$ ipython --no-banner

In [1]: import numpy as np

In [2]: import numpy.linalg as la

In [3]: np.set_printoptions(precision=3, suppress=True, linewidth=140)

In [4]: J = np.loadtxt("test0.csv", delimiter=",")

In [5]: print(J)
[[  2.  -4.   0.]
 [  3.   5.  -4.]
 [  2.   5.   1.]
 [ 14.  16. -16.]]

In [6]: f, g = J[2], J[1]

In [7]: print(f @ f)
30.0

In [8]: pr = (f @ g) / (f @ f) * f

In [9]: print(g - pr)
[ 1.2  0.5 -4.9]

In [10]: print(np.round(la.norm(f + g) ** 2 + la.norm(f - g) ** 2, 3))
160.0

In [11]: gram = J.T @ J

In [12]: print(np.allclose(gram, gram.T))
True

In [13]: print((J @ J.T).shape)
(4, 4)

In [14]: print(np.diag(gram))
[213. 322. 273.]

In [15]: print(la.eigvalsh(gram)[::-1])
[771.504  29.51    6.986]

In [16]: print(la.matrix_rank(gram))
3

In [17]: print(np.trace(gram), (J ** 2).sum())
808.0 808.0

In [18]: print(la.svd(J, compute_uv=False) ** 2)
[771.504  29.51    6.986]

In [19]: mat = np.array([[1.44, 0.8, 0.08], [0.72, 0.4, 0.04], [-2.16, -1.2, -0.12]])

In [20]: print(np.argsort(-la.norm(mat, axis=0).round(6), kind="stable")[:3])
[0 1 2]

In [21]: print(la.cond(mat) > 100)
True

In [22]: M = np.array([[-9.0, -9.0, 5.0], [10.0, 10.0, -5.0], [-8.0, -8.0, 5.0]])

In [23]: U, sigma, Vt = la.svd(M)

In [24]: print(np.argmax(sigma[:-1] / (sigma[1:] + 1e-6)) + 1)
2

In [25]: print(sigma.round(3) + 0)
[23.759  0.729  0.   ]

In [26]: M2 = U[:, :2] @ np.diag(sigma[:2]) @ Vt[:2]

In [27]: print(la.matrix_rank(M, rtol=0.05))
1

In [28]: print(la.matrix_rank(M2))
2

In [29]: print(M2)
[[-9. -9.  5.]
 [10. 10. -5.]
 [-8. -8.  5.]]

In [30]: print(np.round(la.norm(M - M2) / la.norm(M), 3))
0.0

In [31]: print(round(float(la.norm(M - M2, 2)), 3), np.round(sigma[2], 3))
0.0 0.0

In [32]: print(np.abs(np.diag(la.qr(M2)[1])) > 1e-9)
[ True False  True]

In [33]: print(np.unique(M2.round(6), axis=0).shape)
(3, 3)

In [34]: print(M2 @ la.pinv(M2) @ M2)
[[-9. -9.  5.]
 [10. 10. -5.]
 [-8. -8.  5.]]

In [35]: print(round(float(np.trace(la.pinv(M2) @ M2)), 3))
2.0

In [36]: print(la.lstsq(M2[:-1].T, M2[-1])[2])
2

In [37]: r = la.matrix_rank(M)

In [38]: print(r)
2

In [39]: null = la.svd(M)[2][r:].T

In [40]: print(np.round(null @ null.T, 3) + 0)
[[ 0.5 -0.5  0. ]
 [-0.5  0.5  0. ]
 [ 0.   0.   0. ]]

In [41]: print([int(la.matrix_rank(M[:i])) for i in range(1, len(M) + 1)])
[1, 2, 2]

In [42]: print(la.matrix_rank(M.T @ M), la.matrix_rank(M @ M.T))
2 2

In [43]: F = np.load("out17.npy")

In [44]: print(F)
[[0 0 1 0]
 [1 0 0 0]
 [0 1 0 0]
 [0 0 0 1]]

In [45]: # row-stochastic, so 1 is an eigenvalue

In [46]: print(F.sum(axis=1))
[1 1 1 1]

In [47]: print(la.matrix_power(F, 100))
[[0 0 1 0]
 [1 0 0 0]
 [0 1 0 0]
 [0 0 0 1]]

In [48]: print(np.sort(np.abs(la.eigvals(F)))[::-1])
[1. 1. 1. 1.]

In [49]: pr = np.eye(4)[1]

In [50]: for _ in range(6):
    ...:     pr = pr @ F
    ...:     print(pr.round(3))
    ...: 
[1. 0. 0. 0.]
[0. 0. 1. 0.]
[0. 1. 0. 0.]
[1. 0. 0. 0.]
[0. 0. 1. 0.]
[0. 1. 0. 0.]

In [51]: print(la.pinv(F))
[[0. 1. 0. 0.]
 [0. 0. 1. 0.]
 [1. 0. 0. 0.]
 [0. 0. 0. 1.]]

In [52]: rng = np.random.default_rng(492)

In [53]: ang = np.sort(rng.uniform(-2, 2, 23))

In [54]: W0 = np.c_[ang, ang ** 2, ang ** 3] @ np.array([[4, 0, 8], [1, 8, 8], [2, 4, 6]])

In [55]: print(W0)
[[-10.008   4.592 -13.426]
 [ -5.351   4.163  -6.446]
 [ -3.426   2.94   -4.184]
 [ -3.132   2.676  -3.877]
 [ -2.247   1.772  -2.994]
 [ -1.615   1.075  -2.354]
 [ -0.143   0.01   -0.279]
 [  1.031   0.503   2.425]
 [  1.636   1.188   4.118]
 [  4.658   6.723  13.887]
 [  5.272   8.062  15.993]
 [  6.484  10.803  20.197]
 [  6.526  10.901  20.344]
 [  7.425  12.997  23.49 ]
 [  8.039  14.448  25.645]
 [  8.407  15.327  26.942]
 [  9.859  18.828  32.064]
 [ 10.453  20.273  34.162]
 [ 12.292  24.789  40.67 ]
 [ 14.364  29.918  47.999]
 [ 17.883  38.689  60.436]
 [ 22.006  49.003  74.968]
 [ 24.473  55.178  83.637]]

In [56]: U, sigma, Vt = la.svd(W0)

In [57]: print(np.argmax(sigma[:-1] / (sigma[1:] + 1e-6)) + 1)
2

In [58]: M2 = U[:, :2] @ np.diag(sigma[:2]) @ Vt[:2]

In [59]: print(la.matrix_rank(M2))
2

In [60]: print(la.matrix_rank(W0, rtol=0.05))
2

In [61]: print(round(la.norm(W0 - M2, 2), 3), round(float(sigma[2]), 3))
1.123 1.123

In [62]: W2 = W0[[0, 2]].astype(float)

In [63]: for _ in range(6):
    ...:     z = la.norm(W0[:, None] - W2, axis=-1).argmin(axis=1)
    ...:     W2 = np.array([W0[z == j].mean(axis=0) for j in range(2)])
    ...: 

In [64]: print(z)
[0 0 0 0 0 0 0 0 0 0 0 0 0 0 0 1 1 1 1 1 1 1 1]

In [65]: print(W2)
[[ 1.01   5.523  6.169]
 [14.967 31.501 50.11 ]]

In [66]: print(W2[1] - W2[0])
[13.957 25.977 43.94 ]

In [67]: U, sigma = la.svd(W2)
---------------------------------------------------------------------------
ValueError                                Traceback (most recent call last)
Cell In[67], line 1
----> 1 U, sigma = la.svd(W2)

ValueError: too many values to unpack (expected 2)

In [68]: U, sigma, Vt = la.svd(W2, full_matrices=False)

In [69]: print(U.shape, sigma.shape, Vt.shape)
(2, 2) (2,) (2, 3)

In [70]: print(sigma)
[61.595  1.712]

In [71]: print(np.round(U.T @ U, 3) + 0)
[[1. 0.]
 [0. 1.]]

In [72]: print(np.allclose(U * sigma @ Vt, W2))
True

In [73]: x0 = np.array([1, -1, 2])

In [74]: target = W0 @ x0

In [75]: beta, lr = np.zeros(3), 1 / la.norm(W0, 2) ** 2

In [76]: for i in range(200):
    ...:     beta -= lr * W0.T @ (W0 @ beta - target)
    ...:     if i % 50 == 0: print(i, round(la.norm(W0 @ beta - target), 3))
    ...: 
0 36.778
50 23.143
100 14.566
150 9.172

In [77]: print(np.round(la.cond(W0), 3))
174.157

In [78]: print(beta)
[ 1.194 -0.61   1.699]

In [79]: W = np.array([[2, -2, 0], [2, -2, 0], [-2, -2, 2]])

In [80]: beta = np.array([1, 1, -3])

In [81]: hid = np.maximum(W0 @ W + beta, 0)

In [82]: print(la.matrix_rank(hid))
3

In [83]: W2 = np.array([[1, 3, 1], [2, 3, 1], [1, 2, 1]])

In [84]: print((hid @ W2).round(6).argmax(axis=1))
[1 1 1 1 1 1 1 1 1 1 1 1 1 1 1 1 1 1 1 1 1 1 1]

In [85]: f = np.array([1, 1, 3, 2])

In [86]: g = np.array([-3, -1, 1, 1])

In [87]: X = f[:, None] + g[None, :]

In [88]: print(X)
[[-2  0  2  2]
 [-2  0  2  2]
 [ 0  2  4  4]
 [-1  1  3  3]]

In [89]: U, sigma, Vt = la.svd(X)

In [90]: print(np.argmax(sigma[:-1] / (sigma[1:] + 1e-6)) + 1)
2

In [91]: print(sigma.round(3) + 0)
[8.568 2.568 0.    0.   ]

In [92]: M2 = U[:, :2] @ np.diag(sigma[:2]) @ Vt[:2]

In [93]: print(np.round(la.norm(X - M2, 2), 3), round(sigma[2], 3))
0.0 0.0

In [94]: print(M2.round(3) + 0)
[[-2.  0.  2.  2.]
 [-2.  0.  2.  2.]
 [ 0.  2.  4.  4.]
 [-1.  1.  3.  3.]]

In [95]: print(la.matrix_rank(X, rtol=0.05))
2

In [96]: print(np.round(la.norm(X - M2) / la.norm(X), 3))
0.0

In [97]: print(la.matrix_rank(X, rtol=0.1))
2

In [98]: print(np.argsort(-la.norm(X, axis=0).round(6), kind="stable")[:3])
[2 3 0]

In [99]: print(np.round(la.norm(X, 2) / la.norm(X), 3))
0.958

In [100]: print(la.cond(X) > 100)
True

In [101]: t3 = np.stack([X, -3 * X, X[::-1]])

In [102]: print((t3 @ X.T).shape)
(3, 4, 4)

In [103]: print(np.einsum("bij,cij->bc", t3, t3))
[[  80 -240   60]
 [-240  720 -180]
 [  60 -180   80]]

In [104]: print(t3.sum(axis=0))
[[ 3  1 -1 -1]
 [ 4  2  0  0]
 [-2 -4 -6 -6]
 [ 0 -2 -4 -4]]

In [105]: print(la.norm(t3, axis=(1, 2)))
[ 8.944 26.833  8.944]

In [106]: print(la.det(t3))
[0. 0. 0.]

In [107]: z = rng.permutation(4)

In [108]: print(z)
[1 0 2 3]

In [109]: M2 = X[z][:, z]

In [110]: print(round(la.det(M2), 3), round(la.det(X[z]), 3))
0.0 0.0

In [111]: feats = np.loadtxt("data.csv", delimiter=",")

In [112]: print(feats)
[[2. 1.]
 [0. 2.]]

In [113]: M2 = feats[0, 0] * feats[1:] - np.outer(feats[1:, 0], feats[0])

In [114]: print(M2)
[[0. 4.]]

In [115]: print(np.flatnonzero(~M2.round(6).any(axis=1)))
[]

In [116]: print(la.matrix_rank(M2), la.matrix_rank(feats))
1 2

In [117]: z = rng.permutation(2)

In [118]: M2 = feats[:, z] * rng.choice([-1, 1], 2)

In [119]: print(M2)
[[1. 2.]
 [2. 0.]]

In [120]: U, _, Vt = la.svd(feats.T @ M2)

In [121]: print(np.round(U @ Vt, 3) + 0)
[[0. 1.]
 [1. 0.]]

In [122]: print(z)
[1 0]

In [123]: print(np.round(la.lstsq(feats, M2)[0], 3) + 0)
[[0. 1.]
 [1. 0.]]

In [124]: x0 = np.array([3, 2])

In [125]: target = M2 @ x0

In [126]: print(target)
[7. 6.]

In [127]: print(la.solve(M2, target + M2[:, 1]))
[3. 3.]

In [128]: print(la.solve(M2, -2 * target))
[-6. -4.]

In [129]: E = np.loadtxt("case13.csv", delimiter=",")

In [130]: print(E)
[[ 0.2  0.2 -0.9]
 [-0.5 -0.1 -1. ]
 [-1.2  0.7  1.1]
 [ 0.5 -1.4 -0.1]
 [ 1.   3.  10. ]
 [ 0.1 -1.2  2.2]
 [ 1.2  0.5 -0.2]
 [ 0.2  0.4  0.1]
 [-0.2  0.7  0.4]
 [-0.6 -0.7  0.9]
 [-0.6  0.5  0.1]
 [ 0.2  0.6  1.5]
 [-0.5  1.5  1.4]
 [-0.1 -2.1  2.2]
 [-1.3  0.7  0.3]
 [-0.1 -0.4  1.7]
 [ 0.6  0.1  0.1]
 [-0.7 -0.1 -0.2]
 [-0.4  1.5 -0.8]
 [ 1.3 -1.1  0.8]]

In [131]: # row 4 is much longer than the rest

In [132]: Xs = (E - E.mean(axis=0)) / E.std(axis=0)

In [133]: print(Xs.std(axis=0))
[1. 1. 1.]

In [134]: print(np.argwhere(np.abs(Xs) > 2))
[[ 4  1]
 [ 4  2]
 [13  1]]

In [135]: beta = la.lstsq(np.delete(Xs, 0, axis=1), Xs[:, 0])[0]

In [136]: print(round(float(1 - np.var(Xs[:, 0] - np.delete(Xs, 0, axis=1) @ beta)), 3))
0.128

In [137]: print(np.abs(beta).argmax())
1

In [138]: x0 = np.array([2, 0, 0])

In [139]: target = E @ x0

In [140]: print(np.round(la.pinv(E) @ E, 3) + 0)
[[1. 0. 0.]
 [0. 1. 0.]
 [0. 0. 1.]]

In [141]: target = target + 0.3 * rng.normal(size=20)

In [142]: print(target)
[ 0.573 -0.814 -2.288  0.888  2.613  0.401  2.452  0.372 -0.167 -0.708 -1.271  0.361 -1.405 -0.587 -2.596 -0.198  0.951 -1.188 -0.51
  2.511]

In [143]: beta, *_ = la.lstsq(E, target)

In [144]: print(beta.round())
[2. 0. 0.]

In [145]: print([round(float(la.norm(la.solve(E.T @ E + lam * np.eye(3), E.T @ target))), 2) for lam in (0, 1, 10, 100)])
[1.96, 1.77, 0.94, 0.2]

In [146]: print(np.round(la.norm(target - E @ beta), 3))
1.01

In [147]: print(np.round(E.T @ (target - E @ beta), 3) + 0)
[0. 0. 0.]

In [148]: print(beta)
[1.962 0.058 0.033]

In [149]: gram = np.cov(E, rowvar=False)

In [150]: print(E.std(axis=0))
[0.703 1.122 2.27 ]

In [151]: print(np.corrcoef(E.T))
[[ 1.    -0.06   0.299]
 [-0.06   1.     0.402]
 [ 0.299  0.402  1.   ]]

In [152]: print(np.argwhere(np.triu(np.abs(np.corrcoef(E.T)) > 0.8, 1)))
[]

In [153]: print(np.median(E, axis=0))
[-0.1   0.3   0.35]

In [154]: print(gram.shape)
(3, 3)

In [155]: print(np.round(np.corrcoef(E[:, 0], E[:, 1])[0, 1], 3))
-0.06

In [156]: ang = np.radians(135)

In [157]: R = np.eye(3)

In [158]: R[0, 0] = R[1, 1] = np.cos(ang)

In [159]: R[0, 1], R[1, 0] = -np.sin(ang), np.sin(ang)

In [160]: print(R)
[[-0.707 -0.707  0.   ]
 [ 0.707 -0.707  0.   ]
 [ 0.     0.     1.   ]]

In [161]: M2 = E @ R.T

In [162]: print(np.round(la.det(R), 3), np.round(np.trace(R), 3))
1.0 -0.414

In [163]: print(np.abs(M2 - E).max(axis=0))
[3.828 4.414 0.   ]
